>>> import numpy as np
>>> import numpy.linalg as la
>>> np.set_printoptions(precision=2, suppress=True, linewidth=120)
>>> def rd(a):
...     return np.round(a, 2) + 0
... 
>>> M = np.load("a.npy")
>>> print(M)
[[ 1  0  0  0  0  0  0  0]
 [ 0  0  0  0  0  0  0  0]
 [ 0  0  0  0  0  0  0  0]
 [ 0  0  0  2  0  0  0  0]
 [ 0  0  0  0 -1  0  0  0]
 [ 0  0  0  0  0  1  0  0]
 [ 0  0  0  0  0  0 -2  0]
 [ 0  0  0  0  0  0  0 -2]]
>>> left, sig, vt = la.svd(M)
>>> evecs = vt[:(sig > 1e-8).sum()]
>>> rng = np.random.default_rng(316)
>>> vec = M[6] + -1 * M[7] + rng.integers(2) * np.eye(8)[1]
>>> print(vec)
[ 0.  0.  0.  0.  0.  0. -2.  2.]
>>> print(np.allclose(evecs.T @ evecs @ vec, vec))
True
>>> print(evecs.T @ evecs)
[[1. 0. 0. 0. 0. 0. 0. 0.]
 [0. 0. 0. 0. 0. 0. 0. 0.]
 [0. 0. 0. 0. 0. 0. 0. 0.]
 [0. 0. 0. 1. 0. 0. 0. 0.]
 [0. 0. 0. 0. 1. 0. 0. 0.]
 [0. 0. 0. 0. 0. 1. 0. 0.]
 [0. 0. 0. 0. 0. 0. 1. 0.]
 [0. 0. 0. 0. 0. 0. 0. 1.]]
>>> print(la.matrix_rank(np.vstack([M, vec])))
6
>>> K = np.array([[0.0, 0.0, 0.0, 1.0],
...     [0.0, 0.0, 2.0, 0.0],
...     [0.0, 0.0, -2.0, 8.0],
...     [0.0, 0.0, -4.0, -3.0]])
>>> r = la.matrix_rank(K)
>>> print(r)
2
>>> null = la.svd(K)[2][r:].T
>>> print(null @ null.T)
[[1. 0. 0. 0.]
 [0. 1. 0. 0.]
 [0. 0. 0. 0.]
 [0. 0. 0. 0.]]
>>> print([int(la.matrix_rank(np.delete(K, i, axis=0))) for i in range(4)])
[2, 2, 2, 2]
>>> A2 = K / la.norm(K, axis=1, keepdims=True)
>>> cov = A2 @ A2.T
>>> print(np.argwhere(np.triu(np.abs(cov) > 0.95, 1)))
[[0 2]]
>>> print(rd(cov[2]))
[ 0.97 -0.24  1.   -0.39]
>>> print((np.abs(cov) > 0.9).astype(int))
[[1 0 1 0]
 [0 1 0 0]
 [1 0 1 0]
 [0 0 0 1]]
>>> print(rd(cov))
[[ 1.    0.    0.97 -0.6 ]
 [ 0.    1.   -0.24 -0.8 ]
 [ 0.97 -0.24  1.   -0.39]
 [-0.6  -0.8  -0.39  1.  ]]
>>> print((cov - 2 * np.eye(4)).round(6).argmax(axis=1))
[2 0 0 2]
>>> u = np.array([2, 0])
>>> print(rd(np.convolve(cov[0], u)))
[ 2.    0.    1.94 -1.2   0.  ]
>>> W0 = np.arange(24).reshape(6, 4) + 2
>>> print(W0)
[[ 2  3  4  5]
 [ 6  7  8  9]
 [10 11 12 13]
 [14 15 16 17]
 [18 19 20 21]
 [22 23 24 25]]
>>> r = la.matrix_rank(W0)
>>> print(r)
2
>>> null = la.svd(W0)[2][r:].T
>>> print([int(la.matrix_rank(np.delete(W0, i, axis=0))) for i in range(6)])
[2, 2, 2, 2, 2, 2]
>>> print(null.shape)
(4, 2)
>>> print(rd(W0 @ null))
[[0. 0.]
 [0. 0.]
 [0. 0.]
 [0. 0.]
 [0. 0.]
 [0. 0.]]
>>> print(np.allclose(W0 @ null, 0))
True
>>> mat = np.loadtxt("block14.csv", delimiter=",")
>>> print(mat)
[[ 0.37  0.11 -0.02  0.  ]
 [10.96 -0.09  0.03  0.05]
 [ 1.94 -0.08 -0.06 -0.88]
 [-5.82 -0.16  0.01  0.43]
 [-5.42  0.19 -0.02  0.95]
 [-2.94  0.03 -0.05  0.96]
 [-4.01 -0.29  0.04  0.01]
 [ 1.12 -0.11 -0.04  0.35]
 [ 0.92  0.06  0.03 -1.74]
 [-0.01  0.12 -0.03  0.15]
 [ 1.43 -0.4  -0.06 -0.46]
 [-4.07 -0.11 -0.03 -0.44]
 [ 2.81  0.31  0.02  0.6 ]
 [ 1.48  0.2   0.06 -0.2 ]
 [-6.71  0.08  0.03 -2.6 ]
 [ 5.49  0.27  0.   -0.38]
 [ 3.35  0.35 -0.05  1.87]
 [ 1.28 -0.08  0.02 -1.17]
 [-4.58  0.19  0.01 -0.74]
 [ 2.45  0.21 -0.03 -0.33]
 [-0.43 -0.03 -0.01 -0.57]
 [10.72  0.02  0.06 -0.79]
 [-5.87  0.55 -0.04  0.96]
 [-3.1   0.    0.04  0.1 ]
 [ 9.29  0.2  -0.03  1.45]
 [ 7.93  0.29 -0.02  0.81]
 [ 0.44  0.01 -0.03  0.36]
 [-2.55  0.09 -0.02 -0.37]]
>>> # column 0 is much longer than the rest
>>> cen = mat - mat.mean(axis=0)
>>> left, sig, vt = la.svd(cen, full_matrices=False)
>>> print(rd(sig ** 2 / (sig ** 2).sum()))
[0.96 0.03 0.   0.  ]
>>> print(rd(cen.mean(axis=0)))
[0. 0. 0. 0.]
>>> print(rd(np.abs(vt[-1])))
[0.   0.02 1.   0.02]
>>> print(np.abs(left[:, 0]).argmax())
1
>>> w, evecs = la.eigh(M)
>>> vec = np.array([0, -1, -2, -2, 1, 2, 2, -2])
>>> print(rd(la.eigvalsh(M[1:, 1:])))
[-2. -2. -1.  0.  0.  1.  2.]
>>> print(evecs * np.maximum(w, 0) @ evecs.T)
[[1. 0. 0. 0. 0. 0. 0. 0.]
 [0. 0. 0. 0. 0. 0. 0. 0.]
 [0. 0. 0. 0. 0. 0. 0. 0.]
 [0. 0. 0. 2. 0. 0. 0. 0.]
 [0. 0. 0. 0. 0. 0. 0. 0.]
 [0. 0. 0. 0. 0. 1. 0. 0.]
 [0. 0. 0. 0. 0. 0. 0. 0.]
 [0. 0. 0. 0. 0. 0. 0. 0.]]
>>> print(mat.reshape(-1, 2))
[[ 0.37  0.11]
 [-0.02  0.  ]
 [10.96 -0.09]
 [ 0.03  0.05]
 [ 1.94 -0.08]
 [-0.06 -0.88]
 [-5.82 -0.16]
 [ 0.01  0.43]
 [-5.42  0.19]
 [-0.02  0.95]
 [-2.94  0.03]
 [-0.05  0.96]
 [-4.01 -0.29]
 [ 0.04  0.01]
 [ 1.12 -0.11]
 [-0.04  0.35]
 [ 0.92  0.06]
 [ 0.03 -1.74]
 [-0.01  0.12]
 [-0.03  0.15]
 [ 1.43 -0.4 ]
 [-0.06 -0.46]
 [-4.07 -0.11]
 [-0.03 -0.44]
 [ 2.81  0.31]
 [ 0.02  0.6 ]
 [ 1.48  0.2 ]
 [ 0.06 -0.2 ]
 [-6.71  0.08]
 [ 0.03 -2.6 ]
 [ 5.49  0.27]
 [ 0.   -0.38]
 [ 3.35  0.35]
 [-0.05  1.87]
 [ 1.28 -0.08]
 [ 0.02 -1.17]
 [-4.58  0.19]
 [ 0.01 -0.74]
 [ 2.45  0.21]
 [-0.03 -0.33]
 [-0.43 -0.03]
 [-0.01 -0.57]
 [10.72  0.02]
 [ 0.06 -0.79]
 [-5.87  0.55]
 [-0.04  0.96]
 [-3.1   0.  ]
 [ 0.04  0.1 ]
 [ 9.29  0.2 ]
 [-0.03  1.45]
 [ 7.93  0.29]
 [-0.02  0.81]
 [ 0.44  0.01]
 [-0.03  0.36]
 [-2.55  0.09]
 [-0.02 -0.37]]
>>> mat.reshape(28, 5)
Traceback (most recent call last):
  File "<python-input-52>", line 1, in <module>
    mat.reshape(28, 5)
    ~~~~~~~~~~~^^^^^^^
ValueError: cannot reshape array of size 112 into shape (28,5)
>>> print(mat.reshape(2, -1))
[[ 0.37  0.11 -0.02  0.   10.96 -0.09  0.03  0.05  1.94 -0.08 -0.06 -0.88 -5.82 -0.16  0.01  0.43 -5.42  0.19 -0.02
   0.95 -2.94  0.03 -0.05  0.96 -4.01 -0.29  0.04  0.01  1.12 -0.11 -0.04  0.35  0.92  0.06  0.03 -1.74 -0.01  0.12
  -0.03  0.15  1.43 -0.4  -0.06 -0.46 -4.07 -0.11 -0.03 -0.44  2.81  0.31  0.02  0.6   1.48  0.2   0.06 -0.2 ]
 [-6.71  0.08  0.03 -2.6   5.49  0.27  0.   -0.38  3.35  0.35 -0.05  1.87  1.28 -0.08  0.02 -1.17 -4.58  0.19  0.01
  -0.74  2.45  0.21 -0.03 -0.33 -0.43 -0.03 -0.01 -0.57 10.72  0.02  0.06 -0.79 -5.87  0.55 -0.04  0.96 -3.1   0.
   0.04  0.1   9.29  0.2  -0.03  1.45  7.93  0.29 -0.02  0.81  0.44  0.01 -0.03  0.36 -2.55  0.09 -0.02 -0.37]]
>>> blk = mat.reshape(28, 2, -1)
>>> print(np.einsum("ihd,jhd->hij", blk, blk).shape)
(2, 28, 28)
>>> print(np.swapaxes(blk, 1, 2)[15])
[[ 5.49  0.  ]
 [ 0.27 -0.38]]
>>> blk = np.stack([mat, 2 * mat, mat[::-1]])
>>> print(rd(np.einsum("bij,cij->bc", blk, blk)))
[[ 698.22 1396.44  -93.82]
 [1396.44 2792.88 -187.65]
 [ -93.82 -187.65  698.22]]
>>> print(la.matrix_rank(blk))
[4 4 4]
>>> print(rd(la.norm(blk, axis=(1, 2))))
[26.42 52.85 26.42]
>>> labels = mat[:, 2] > np.median(mat[:, 2])
>>> u = mat[labels].mean(axis=0) - mat[~labels].mean(axis=0)
>>> print(labels.astype(int))
[0 1 0 1 0 0 1 0 1 0 0 0 1 1 1 1 0 1 1 0 1 1 0 1 0 0 0 0]
>>> print(((mat - mat.mean(axis=0)) @ u > 0).astype(int))
[0 1 1 0 0 0 0 0 1 0 1 0 0 1 1 1 0 1 0 1 1 1 0 0 1 1 0 0]
>>> E = np.array([[0, 2, 2, 1, 0, 2],
...     [0, 10, 10, 5, 0, 10],
...     [0, 2, 2, 1, 0, 2],
...     [0, 2, 2, 1, 0, 2],
...     [0, 0, 0, 0, 0, 0],
...     [0, 6, 6, 3, 0, 6],
...     [0, 0, 0, 0, 0, 0],
...     [0, 6, 6, 3, 0, 6],
...     [0, 8, 8, 4, 0, 8]])
>>> print(E)
[[ 0  2  2  1  0  2]
 [ 0 10 10  5  0 10]
 [ 0  2  2  1  0  2]
 [ 0  2  2  1  0  2]
 [ 0  0  0  0  0  0]
 [ 0  6  6  3  0  6]
 [ 0  0  0  0  0  0]
 [ 0  6  6  3  0  6]
 [ 0  8  8  4  0  8]]
>>> print(rd(np.trace(la.pinv(E) @ E)))
1.0
>>> print(la.lstsq(E[:-1].T, E[-1])[2])
1
>>> r = la.matrix_rank(E)
>>> print(r)
1
>>> null = la.svd(E)[2][r:].T
>>> print([int(la.matrix_rank(E[:i])) for i in range(1, len(E) + 1)])
[1, 1, 1, 1, 1, 1, 1, 1, 1]
>>> print(np.allclose(E @ null, 0))
True
>>> print(null.shape)
(6, 5)
>>> print(la.matrix_rank(E.T @ E), la.matrix_rank(E @ E.T))
1 1
>>> print([int(la.matrix_rank(E[:, :j + 1])) for j in range(6)])
[0, 1, 1, 1, 1, 1]
>>> def softmax(z):
...     e = np.exp(z - z.max(axis=-1, keepdims=True))
...     return e / e.sum(axis=-1, keepdims=True)
... 
>>> print(rd(softmax(10 * E[3])))
[0.   0.33 0.33 0.   0.   0.33]
>>> print(rd(softmax(E).sum(axis=1)))
[1. 1. 1. 1. 1. 1. 1. 1. 1.]
>>> scores = E @ E.T / np.sqrt(6)
>>> print(rd(softmax(scores)))
[[0.   1.   0.   0.   0.   0.   0.   0.   0.  ]
 [0.   1.   0.   0.   0.   0.   0.   0.   0.  ]
 [0.   1.   0.   0.   0.   0.   0.   0.   0.  ]
 [0.   1.   0.   0.   0.   0.   0.   0.   0.  ]
 [0.11 0.11 0.11 0.11 0.11 0.11 0.11 0.11 0.11]
 [0.   1.   0.   0.   0.   0.   0.   0.   0.  ]
 [0.11 0.11 0.11 0.11 0.11 0.11 0.11 0.11 0.11]
 [0.   1.   0.   0.   0.   0.   0.   0.   0.  ]
 [0.   1.   0.   0.   0.   0.   0.   0.   0.  ]]
>>> print(rd(softmax(scores + np.triu(np.full(scores.shape, -np.inf), 1))))
[[1.   0.   0.   0.   0.   0.   0.   0.   0.  ]
 [0.   1.   0.   0.   0.   0.   0.   0.   0.  ]
 [0.   1.   0.   0.   0.   0.   0.   0.   0.  ]
 [0.   1.   0.   0.   0.   0.   0.   0.   0.  ]
 [0.2  0.2  0.2  0.2  0.2  0.   0.   0.   0.  ]
 [0.   1.   0.   0.   0.   0.   0.   0.   0.  ]
 [0.14 0.14 0.14 0.14 0.14 0.14 0.14 0.   0.  ]
 [0.   1.   0.   0.   0.   0.   0.   0.   0.  ]
 [0.   1.   0.   0.   0.   0.   0.   0.   0.  ]]
>>> print(rd(softmax(scores)[3] @ E))
[0.   9.99 9.99 4.99 0.   9.99]
>>> left, sig = la.svd(E)
Traceback (most recent call last):
  File "<python-input-84>", line 1, in <module>
    left, sig = la.svd(E)
    ^^^^^^^^^
ValueError: too many values to unpack (expected 2)
>>> left, sig, vt = la.svd(E, full_matrices=False)
>>> print(rd(left.T @ left))
[[1. 0. 0. 0. 0. 0.]
 [0. 1. 0. 0. 0. 0.]
 [0. 0. 1. 0. 0. 0.]
 [0. 0. 0. 1. 0. 0.]
 [0. 0. 0. 0. 1. 0.]
 [0. 0. 0. 0. 0. 1.]]
>>> print(left.shape, sig.shape, vt.shape)
(9, 6) (6,) (6, 6)
>>> print((sig > 1e-8).sum())
1
>>> print(np.cumsum(sig ** 2) / np.sum(sig ** 2))
[1. 1. 1. 1. 1. 1.]
>>> print(rd(sig))
[28.39  0.    0.    0.    0.    0.  ]
>>> print(np.allclose(left * sig @ vt, E))
True
>>> print(rd(sig / sig[0]))
[1. 0. 0. 0. 0. 0.]
>>> print(rd(np.abs(vt[0])))
[0.   0.55 0.55 0.28 0.   0.55]
>>> print(np.abs(left[:, 0]).round(6).argmax())
1
>>> data = np.load("arr.npy")
>>> print(data)
[[  0   0   0   0   0   0   0   0]
 [  0   0   0   0   0   0   0   0]
 [ 16  16 -10   2  16  16   4 -12]
 [ 16  16 -10   2  16  16   4 -12]
 [  0   0   0   0   0   0   0   0]
 [ 16  16 -10   2  16  16   4 -12]
 [  8   8  -5   1   8   8   2  -6]
 [  0   0   0   0   0   0   0   0]
 [  0   0   0   0   0   0   0   0]
 [ 16  16 -10   2  16  16   4 -12]
 [  0   0   0   0   0   0   0   0]]
>>> print(rd(la.norm(data[6], 1)), rd(la.norm(data[6], np.inf)))
46.0 8.0
>>> print(la.norm(data, axis=1).argmax())
2
>>> print(rd(la.norm(data[6] - data[10])))
17.94
>>> print(rd(la.norm(data) ** 2 / la.norm(data, 2) ** 2))
1.0
>>> print(rd(la.norm(data, axis=1)))
[ 0.    0.   35.89 35.89  0.   35.89 17.94  0.    0.   35.89  0.  ]
